% ipython --no-banner

In [1]: import numpy as np

In [2]: np.set_printoptions(suppress=True, linewidth=120)

In [3]: r0 = np.array([-2, 3, 2])

In [4]: rng = np.random.default_rng(138)

In [5]: X = np.outer(rng.normal(size=17), r0) + 0.1 * rng.normal(size=(17, 3))

In [6]: X.round(2)
Out[6]: 
array([[ 3.29, -5.01, -3.23],
       [ 1.25, -2.  , -1.33],
       [ 2.77, -4.14, -2.65],
       [ 2.1 , -3.32, -2.15],
       [ 2.74, -3.89, -2.79],
       [-1.83,  2.84,  1.89],
       [ 0.75, -1.14, -0.69],
       [-0.76,  1.26,  1.02],
       [ 2.73, -4.09, -2.71],
       [ 0.83, -1.53, -0.94],
       [-2.65,  4.15,  2.76],
       [-0.5 ,  0.66,  0.57],
       [-2.62,  4.04,  2.56],
       [ 2.05, -3.03, -2.17],
       [ 2.45, -3.63, -2.44],
       [-0.41,  0.56,  0.22],
       [ 2.52, -3.69, -2.5 ]])

In [7]: print(np.linalg.cond(X) > 100)
False

In [8]: np.argsort(-np.linalg.norm(X, axis=0).round(6), kind="stable")[:3]
Out[8]: array([1, 2, 0])

In [9]: np.round(np.abs(np.linalg.svd(X)[2][-1]), 2)
Out[9]: array([0.88, 0.41, 0.26])

In [10]: round(np.log10(np.linalg.cond(X)))
Out[10]: 2

In [11]: x = np.array([3, 1, -3])

In [12]: rhs = X @ x

In [13]: beta, lr = np.zeros(3), 1 / np.linalg.norm(X, 2) ** 2

In [14]: for i in range(20):
    ...:     beta -= lr * X.T @ (X @ beta - rhs)
    ...:     if i % 5 == 0: print(i, round(np.linalg.norm(X @ beta - rhs), 2))
    ...: 
0 1.26
5 1.25
10 1.25
15 1.25

In [15]: beta.round(2)
Out[15]: array([ 1.06, -1.57, -1.07])

In [16]: E = np.loadtxt("m.csv", delimiter=",")

In [17]: E
Out[17]: 
array([[-1.61,  0.94, -0.71, -1.18],
       [ 0.94,  0.13, -1.28, -2.8 ],
       [-0.71, -1.28, -2.04,  2.05],
       [-1.18, -2.8 ,  2.05,  1.52]])

In [18]: round(float(np.linalg.det(E)), 2)
Out[18]: -60.03

In [19]: (E + E.T) / 2
Out[19]: 
array([[-1.61,  0.94, -0.71, -1.18],
       [ 0.94,  0.13, -1.28, -2.8 ],
       [-0.71, -1.28, -2.04,  2.05],
       [-1.18, -2.8 ,  2.05,  1.52]])

In [20]: np.round(np.linalg.matrix_power(E, 4), 2)
Out[20]: 
array([[  53.74,   81.78,  -40.91, -111.1 ],
       [  81.78,  201.16, -113.7 , -242.75],
       [ -40.91, -113.7 ,  138.41,  125.3 ],
       [-111.1 , -242.75,  125.3 ,  344.8 ]])

In [21]: assert E == E.T
---------------------------------------------------------------------------
ValueError                                Traceback (most recent call last)
Cell In[21], line 1
----> 1 assert E == E.T

ValueError: The truth value of an array with more than one element is ambiguous. Use a.any() or a.all()

In [22]: np.allclose(E, E.T)
Out[22]: True

In [23]: np.linalg.determinant(E)
---------------------------------------------------------------------------
AttributeError                            Traceback (most recent call last)
Cell In[23], line 1
----> 1 np.linalg.determinant(E)

AttributeError: module 'numpy.linalg' has no attribute 'determinant'

In [24]: try:
    ...:     np.linalg.cholesky(E)
    ...: except np.linalg.LinAlgError as e:
    ...:     print(repr(e))
    ...: 
LinAlgError('Matrix is not positive definite')

In [25]: print([round(float(np.linalg.det(E[:i, :i])), 2) + 0 for i in range(1, 5)])
[-1.61, -1.09, 6.51, -60.03]

In [26]: labels = rng.permutation(4)

In [27]: out = E[:, labels] * rng.choice([-1, 1], 4)

In [28]: out
Out[28]: 
array([[ 0.94,  1.61,  1.18,  0.71],
       [ 0.13, -0.94,  2.8 ,  1.28],
       [-1.28,  0.71, -2.05,  2.04],
       [-2.8 ,  1.18, -1.52, -2.05]])

In [29]: Uu, _, vt = np.linalg.svd(E.T @ out)

In [30]: print(labels)
[1 0 3 2]

In [31]: t3 = np.stack([out, 5 * out, out[::-1]])

In [32]: np.linalg.matrix_rank(t3.reshape(3, -1))
Out[32]: np.int64(2)

In [33]: vals, V = np.linalg.eigh(E)

In [34]: x = np.array([-1, 4, -4, 1])

In [35]: np.round(x @ E @ x / (x @ x), 2), round(vals[0], 2), np.round(vals[-1], 2)
Out[35]: (np.float64(-1.16), np.float64(-3.0), np.float64(5.0))

In [36]: (np.sign(V[:, -1].round(6)) == np.sign(V[0, -1].round(6))).astype(int)
Out[36]: array([1, 1, 0, 0])

In [37]: arr = np.loadtxt("layer4.csv", delimiter=",")

In [38]: arr
Out[38]: 
array([[-1.5, -1.4, -1.3, -4. ],
       [ 1.8, -0.2, -0.4,  1. ],
       [-0.4, -1.8, -0.8, -1.5],
       [ 0. ,  0. ,  0.7, -2.5]])

In [39]: out = np.linalg.inv(arr)

In [40]: print(round(float(np.linalg.cond(arr)), 2))
8.6

In [41]: np.round(np.linalg.slogdet(arr)[0], 2)
Out[41]: np.float64(-1.0)

In [42]: print(np.round(np.linalg.det(arr) * np.linalg.det(out), 2))
1.0

In [43]: print(np.allclose(out, arr.T))
False

In [44]: np.round(arr @ out, 2) + 0
Out[44]: 
array([[1., 0., 0., 0.],
       [0., 1., 0., 0.],
       [0., 0., 1., 0.],
       [0., 0., 0., 1.]])

In [45]: (np.abs(out) > 1e-9).astype(int)
Out[45]: 
array([[1, 1, 1, 1],
       [1, 1, 1, 1],
       [1, 1, 1, 1],
       [1, 1, 1, 1]])

In [46]: np.round(np.linalg.inv(out), 2) + 0
Out[46]: 
array([[-1.5, -1.4, -1.3, -4. ],
       [ 1.8, -0.2, -0.4,  1. ],
       [-0.4, -1.8, -0.8, -1.5],
       [ 0. ,  0. ,  0.7, -2.5]])

In [47]: W0 = np.load("block19.npy")

In [48]: W0
Out[48]: 
array([[ 0, -2],
       [ 2,  0]])

In [49]: x = np.array([2, 3])

In [50]: rhs = W0 @ x

In [51]: rhs
Out[51]: array([-6,  4])

In [52]: np.round(np.linalg.solve(W0, W0[:, 0]), 2)
Out[52]: array([ 1., -0.])
